$ python3 -q
>>> import numpy as np
>>> np.set_printoptions(precision=2, suppress=True, linewidth=140)
>>> tidy = lambda a: np.round(a, 2) + 0
>>> K = 0.5 ** np.abs(np.subtract.outer(np.arange(3), np.arange(3)))
>>> print(K)
[[1.   0.5  0.25]
 [0.5  1.   0.5 ]
 [0.25 0.5  1.  ]]
>>> rng = np.random.default_rng(99)
>>> idx = rng.permutation(3)
>>> A2 = K[:, idx] * rng.choice([-1, 1], 3)
>>> print(A2)
[[ 1.    0.25 -0.5 ]
 [ 0.5   0.5  -1.  ]
 [ 0.25  1.   -0.5 ]]
>>> left, _, vt = np.linalg.svd(K.T @ A2)
>>> print(tidy(np.linalg.lstsq(K, A2)[0]))
[[ 1.  0.  0.]
 [ 0.  0. -1.]
 [ 0.  1.  0.]]
>>> vec = np.ones(3)
>>> for _ in range(7):
...     vec = K @ vec
...     vec /= np.linalg.norm(vec)
...     print(round(vec @ K @ vec, 2))
... 
1.84
1.84
1.84
1.84
1.84
1.84
1.84
>>> print(tidy(np.linalg.eigvalsh(K)[-1]))
1.84
>>> u = np.array([2, 1, 2])
>>> A2 = K + np.outer(u, np.eye(3)[0])
>>> print(tidy(np.linalg.det(A2) / np.linalg.det(K)), tidy(1 + np.linalg.solve(K, u)[0]))
3.0 3.0
>>> print(np.linalg.matrix_rank(A2 - K))
1
>>> print(np.linalg.matrix_rank(np.linalg.inv(A2) - np.linalg.inv(K), tol=1e-8))
1
>>> idx = rng.permutation(3)
>>> print(idx)
[2 0 1]
>>> A2 = K[idx][:, idx]
>>> print(np.trace(A2))
3.0
>>> print(np.allclose(A2, K))
False
>>> print(tidy(np.linalg.det(A2)), tidy(np.linalg.det(K[idx])))
0.56 0.56
>>> A = np.load("arr.npy")
>>> print(A)
[[0 1 0]
 [1 0 0]
 [0 0 0]]
>>> left, sig, vt = np.linalg.svd(A)
>>> print(sig)
[1. 1. 0.]
>>> print(np.argmax(sig[:-1] / (sig[1:] + 1e-6)) + 1)
2
>>> A2 = left[:, :2] @ np.diag(sig[:2]) @ vt[:2]
>>> print(tidy(np.linalg.norm(A - A2, 2)), sig[2])
0.0 0.0
>>> print(A2)
[[0. 1. 0.]
 [1. 0. 0.]
 [0. 0. 0.]]
>>> A2 = np.array([[5, 3, 0, 2], [3, 1, 0, 0], [5, 4, 3, 3], [3, 2, 1, 0]])
>>> X = np.tril(A2)
>>> print(X)
[[5 0 0 0]
 [3 1 0 0]
 [5 4 3 0]
 [3 2 1 0]]
>>> # null space of dimension 1
>>> print(np.linalg.lstsq(X[:-1].T, X[-1])[2])
3
>>> print(np.allclose(X[:-1].T @ np.linalg.lstsq(X[:-1].T, X[-1])[0], X[-1]))
True
>>> print(np.unique(X.round(6), axis=0).shape)
(4, 4)
>>> print(np.abs(np.diag(np.linalg.qr(X)[1])) > 1e-9)
[ True  True  True False]
>>> print(tidy(np.trace(np.linalg.pinv(X) @ X)))
3.0
>>> rk = np.linalg.matrix_rank(X)
>>> print(rk)
3
>>> null = np.linalg.svd(X)[2][rk:].T
>>> print([int(np.linalg.matrix_rank(X[:i])) for i in range(1, len(X) + 1)])
[1, 2, 3, 3]
>>> print([int(np.linalg.matrix_rank(X[:, :j + 1])) for j in range(4)])
[1, 2, 3, 3]
>>> print(null.shape)
(4, 1)
>>> print(null[:, 0] / null[np.abs(null[:, 0]).round(6).argmax(), 0])
[0. 0. 0. 1.]
>>> print(tidy(np.linalg.norm(X[1], 1)), tidy(np.linalg.norm(X[1], np.inf)))
4.0 3.0
>>> print(np.linalg.norm(X, axis=1).argmax())
2
>>> print(tidy(np.linalg.norm(X) ** 2 / np.linalg.norm(X, 2) ** 2))
1.12
>>> print(tidy(np.linalg.norm(X, axis=0)))
[8.25 4.58 3.16 0.  ]
>>> E = np.loadtxt("sample19.csv", delimiter=",")
>>> print(tidy(E))
[[ 0.71  0.    0.71]
 [ 0.    1.    0.  ]
 [-0.71  0.    0.71]]
>>> # splits into 2 blocks
>>> print(tidy(np.linalg.det(E[::-1])))
-1.0
>>> print(tidy(np.kron(np.eye(2, dtype=int), E)))
[[ 0.71  0.    0.71  0.    0.    0.  ]
 [ 0.    1.    0.    0.    0.    0.  ]
 [-0.71  0.    0.71  0.    0.    0.  ]
 [ 0.    0.    0.    0.71  0.    0.71]
 [ 0.    0.    0.    0.    1.    0.  ]
 [ 0.    0.    0.   -0.71  0.    0.71]]
>>> print(tidy(np.linalg.det(2 * E)), tidy(np.linalg.det(E)))
8.0 1.0
>>> print(tidy(np.einsum("ij,ji->", E, E)))
1.0
>>> print(tidy(np.linalg.det(E.T)))
1.0
>>> print(tidy(np.linalg.eigvals(E)))
[0.71+0.71j 0.71-0.71j 1.  +0.j  ]
>>> print(tidy(np.poly(E)))
[ 1.   -2.41  2.41 -1.  ]
>>> M = np.load("m.npy")
>>> print(M)
[[ 0.6  -1.23 -0.06]
 [ 0.    0.54  0.  ]
 [-1.2   0.93  0.12]
 [ 0.5  -0.74 -0.05]]
>>> # rows and columns are dependent
>>> print(np.allclose(M[:-1].T @ np.linalg.lstsq(M[:-1].T, M[-1])[0], M[-1]))
True
>>> print(tidy(M @ np.linalg.pinv(M) @ M))
[[ 0.6  -1.23 -0.06]
 [ 0.    0.54  0.  ]
 [-1.2   0.93  0.12]
 [ 0.5  -0.74 -0.05]]
>>> print(np.argsort(-np.linalg.norm(M, axis=0).round(6), kind="stable")[:3])
[1 0 2]
>>> left, sig, vt = np.linalg.svd(M)
>>> print(tidy(sig))
[2.23 0.58 0.  ]
>>> A2 = left[:, :2] @ np.diag(sig[:2]) @ vt[:2]
>>> print(tidy(A2))
[[ 0.6  -1.23 -0.06]
 [ 0.    0.54  0.  ]
 [-1.2   0.93  0.12]
 [ 0.5  -0.74 -0.05]]
>>> print(np.linalg.matrix_rank(A2))
2
>>> print(tidy(np.linalg.norm(M - A2, 2)), tidy(sig[2]))
0.0 0.0
>>> left, sig, vt = np.linalg.svd(M)
>>> V = vt[:(sig > 1e-8).sum()]
>>> vec = M[1] + 5 * M[3] + rng.integers(2) * np.eye(3)[0]
>>> print(vec)
[ 3.5  -3.16 -0.25]
>>> print(np.allclose(V.T @ V @ vec, vec))
False
>>> print(tidy(np.linalg.norm(vec - V.T @ V @ vec)))
0.1
>>> arr = np.loadtxt("run5.csv", delimiter=",")
>>> print(arr)
[[ 1.13  1.13  4.35]
 [-0.5  -0.5   0.01]
 [-0.25 -0.25  0.67]
 [ 2.17  2.17  7.11]
 [ 4.61  4.61 13.63]
 [ 1.71  1.71  5.9 ]
 [ 0.81  0.81  3.49]
 [ 6.76  6.76 19.37]
 [ 0.55  0.55  2.79]
 [ 0.16  0.16  1.76]]
>>> print(np.linalg.matrix_rank(arr, rtol=0.1))
1
>>> print(np.linalg.cond(arr) > 100)
True
>>> print(np.argsort(-np.linalg.norm(arr, axis=0).round(6), kind="stable")[:3])
[2 0 1]
>>> feats = np.loadtxt("block1.csv", delimiter=",")
>>> print(feats)
[[0. 0. 0. 1.]
 [0. 1. 0. 0.]
 [1. 0. 0. 0.]
 [0. 0. 1. 0.]]
>>> # splits into 2 blocks
>>> print(tidy(np.linalg.matrix_power(feats, 100)))
[[0. 0. 0. 1.]
 [0. 1. 0. 0.]
 [1. 0. 0. 0.]
 [0. 0. 1. 0.]]
>>> print(feats @ np.ones(4))
[1. 1. 1. 1.]
>>> print(tidy(np.linalg.matrix_power(feats, 2)))
[[0. 0. 1. 0.]
 [0. 1. 0. 0.]
 [0. 0. 0. 1.]
 [1. 0. 0. 0.]]
>>> pr = np.eye(4)[3]
>>> for _ in range(6):
...     pr = pr @ feats
...     print(pr.round(2))
... 
[0. 0. 1. 0.]
[1. 0. 0. 0.]
[0. 0. 0. 1.]
[0. 0. 1. 0.]
[1. 0. 0. 0.]
[0. 0. 0. 1.]
>>> print(tidy(np.linalg.det(2 * feats)), tidy(np.linalg.det(feats)))
16.0 1.0
>>> print(tidy(np.linalg.det(feats[::-1])))
1.0
>>> print(tidy(np.poly(feats)))
[ 1. -1.  0. -1.  1.]
>>> print(tidy(np.linalg.det(feats.T)))
1.0
>>> print(tidy(np.linalg.norm(feats, axis=0)))
[1. 1. 1. 1.]
>>> print(feats @ feats.T)
[[1. 0. 0. 0.]
 [0. 1. 0. 0.]
 [0. 0. 1. 0.]
 [0. 0. 0. 1.]]
>>> print(tidy(np.linalg.pinv(feats)))
[[0. 0. 1. 0.]
 [0. 1. 0. 0.]
 [0. 0. 0. 1.]
 [1. 0. 0. 0.]]
>>> m1 = np.load("w.npy")
>>> print(m1)
[[ 0 -1  0]
 [-2  0  0]
 [ 0  0  0]
 [ 0  0  2]]
>>> A2 = arr / np.linalg.norm(arr, axis=1, keepdims=True)
>>> cov = A2 @ A2.T
>>> print(tidy(np.degrees(np.arccos(np.clip(cov[8, 1], -1, 1)))))
104.77
